% python3 -q
>>> import numpy as np
>>> import numpy.linalg as la
>>> np.set_printoptions(precision=2, suppress=True, linewidth=140, legacy="1.25")
>>> def rd(a):
...     return np.round(a, 2) + 0
... 
>>> K = np.loadtxt("data.csv", delimiter=",")
>>> K
array([[ 0.,  5., -6.,  9.],
       [ 0.,  0.,  6., -1.],
       [ 0.,  0.,  0., -5.],
       [ 0.,  0.,  0.,  0.]])
>>> rd(la.norm(K, 2) / la.norm(K))
0.92
>>> [round(float(x), 2) for x in la.svd(K, compute_uv=False)[:3]]
[13.11, 5.23, 2.19]
>>> la.cond(K) > 100
True
>>> np.argsort(-la.norm(K, axis=0).round(6), kind="stable")[:3]
array([3, 2, 1])
>>> K @ K
array([[  0.,   0.,  30.,  25.],
       [  0.,   0.,   0., -30.],
       [  0.,   0.,   0.,   0.],
       [  0.,   0.,   0.,   0.]])
>>> np.prod(np.diag(K)), rd(la.det(K))
(0.0, 0.0)
>>> la.matrix_rank(K - K[0, 0] * np.eye(4))
3
>>> rd(np.sort(la.eigvals(K)))
array([0., 0., 0., 0.])
>>> left, s, vt = la.svd(K)
>>> rd(s)
array([13.11,  5.23,  2.19,  0.  ])
>>> other = left[:, :3] @ np.diag(s[:3]) @ vt[:3]
>>> la.matrix_rank(K, rtol=0.05)
3
>>> rd(np.abs(K - other).max())
0.0
>>> la.matrix_rank(other)
3
>>> rd(la.norm(K - other) / la.norm(K))
0.0
>>> rng = np.random.default_rng(18)
>>> other = K + rng.integers(-2, 3, (4, 3)) @ rng.integers(-2, 3, (3, 4))
>>> other
array([[-3.,  8., -4., 10.],
       [ 0.,  2.,  4., -6.],
       [ 2., -3.,  3.,  1.],
       [ 1.,  2.,  1., -2.]])
>>> np.abs(other - K).sum(axis=1)
array([ 9.,  9., 14.,  6.])
>>> la.matrix_rank(other - K, tol=1e-8)
3
>>> rd(la.svd(other - K, compute_uv=False))
array([9.65, 4.91, 2.61, 0.  ])
>>> J = np.load("dump.npy")
>>> rd(J)
array([[ 0.13,  0.18,  0.13, -0.08,  0.03, -0.08, -0.03,  0.13, -0.13,  0.03,  0.08, -0.08, -0.08],
       [ 0.18,  0.25,  0.18, -0.11,  0.04, -0.11, -0.04,  0.18, -0.18,  0.04,  0.11, -0.11, -0.11],
       [ 0.13,  0.18,  0.13, -0.08,  0.03, -0.08, -0.03,  0.13, -0.13,  0.03,  0.08, -0.08, -0.08],
       [-0.08, -0.11, -0.08,  0.05, -0.02,  0.05,  0.02, -0.08,  0.08, -0.02, -0.05,  0.05,  0.05],
       [ 0.03,  0.04,  0.03, -0.02,  0.01, -0.02, -0.01,  0.03, -0.03,  0.01,  0.02, -0.02, -0.02],
       [-0.08, -0.11, -0.08,  0.05, -0.02,  0.05,  0.02, -0.08,  0.08, -0.02, -0.05,  0.05,  0.05],
       [-0.03, -0.04, -0.03,  0.02, -0.01,  0.02,  0.01, -0.03,  0.03, -0.01, -0.02,  0.02,  0.02],
       [ 0.13,  0.18,  0.13, -0.08,  0.03, -0.08, -0.03,  0.13, -0.13,  0.03,  0.08, -0.08, -0.08],
       [-0.13, -0.18, -0.13,  0.08, -0.03,  0.08,  0.03, -0.13,  0.13, -0.03, -0.08,  0.08,  0.08],
       [ 0.03,  0.04,  0.03, -0.02,  0.01, -0.02, -0.01,  0.03, -0.03,  0.01,  0.02, -0.02, -0.02],
       [ 0.08,  0.11,  0.08, -0.05,  0.02, -0.05, -0.02,  0.08, -0.08,  0.02,  0.05, -0.05, -0.05],
       [-0.08, -0.11, -0.08,  0.05, -0.02,  0.05,  0.02, -0.08,  0.08, -0.02, -0.05,  0.05,  0.05],
       [-0.08, -0.11, -0.08,  0.05, -0.02,  0.05,  0.02, -0.08,  0.08, -0.02, -0.05,  0.05,  0.05]])
>>> left, s, vt = la.svd(J)
>>> rd(s)
array([1., 0., 0., 0., 0., 0., 0., 0., 0., 0., 0., 0., 0.])
>>> np.argmax(s[:-1] / (s[1:] + 1e-6)) + 1
1
>>> other = left[:, :1] @ np.diag(s[:1]) @ vt[:1]
>>> la.matrix_rank(other)
1
>>> rd(la.norm(J - other) / la.norm(J))
0.0
>>> rd(np.abs(J - other).max())
0.0
